$ python -q
>>> import numpy as np
>>> from numpy import linalg as LA
>>> np.set_printoptions(precision=1, suppress=True, linewidth=120, floatmode="fixed")
>>> data = np.loadtxt("run14.csv", delimiter=",")
>>> print(data)
[[ 3.0 -2.0 -2.0  1.0 -1.0  2.0 -3.0 -3.0 -2.0  2.0 -3.0]
 [-3.0  3.0 -2.0 -2.0  1.0 -1.0  2.0 -3.0 -3.0 -2.0  2.0]
 [ 2.0 -3.0  3.0 -2.0 -2.0  1.0 -1.0  2.0 -3.0 -3.0 -2.0]
 [-2.0  2.0 -3.0  3.0 -2.0 -2.0  1.0 -1.0  2.0 -3.0 -3.0]
 [-3.0 -2.0  2.0 -3.0  3.0 -2.0 -2.0  1.0 -1.0  2.0 -3.0]
 [-3.0 -3.0 -2.0  2.0 -3.0  3.0 -2.0 -2.0  1.0 -1.0  2.0]
 [ 2.0 -3.0 -3.0 -2.0  2.0 -3.0  3.0 -2.0 -2.0  1.0 -1.0]
 [-1.0  2.0 -3.0 -3.0 -2.0  2.0 -3.0  3.0 -2.0 -2.0  1.0]
 [ 1.0 -1.0  2.0 -3.0 -3.0 -2.0  2.0 -3.0  3.0 -2.0 -2.0]
 [-2.0  1.0 -1.0  2.0 -3.0 -3.0 -2.0  2.0 -3.0  3.0 -2.0]
 [-2.0 -2.0  1.0 -1.0  2.0 -3.0 -3.0 -2.0  2.0 -3.0  3.0]]
>>> C2 = data.T @ data
>>> print(np.trace(C2), (data ** 2).sum())
638.0 638.0
>>> print(np.diag(C2))
[58.0 58.0 58.0 58.0 58.0 58.0 58.0 58.0 58.0 58.0 58.0]
>>> print(LA.matrix_rank(C2))
11
>>> print(data @ (-1.0) ** np.arange(11))
[ -8.0   2.0   2.0  -6.0   0.0  -6.0  10.0 -12.0  14.0 -18.0  14.0]
>>> print(np.fft.fft(data[0]))
[-8.0+0.0j  2.5-2.8j  1.6+7.6j  0.6-4.2j  8.9-2.4j  6.9-7.8j  6.9+7.8j  8.9+2.4j  0.6+4.2j  1.6-7.6j  2.5+2.8j]
>>> print(np.allclose(data @ data.T, data.T @ data))
True
>>> print((data @ data)[0])
[  3.0   5.0  -8.0  49.0 -18.0  22.0 -11.0   0.0   5.0  31.0 -14.0]
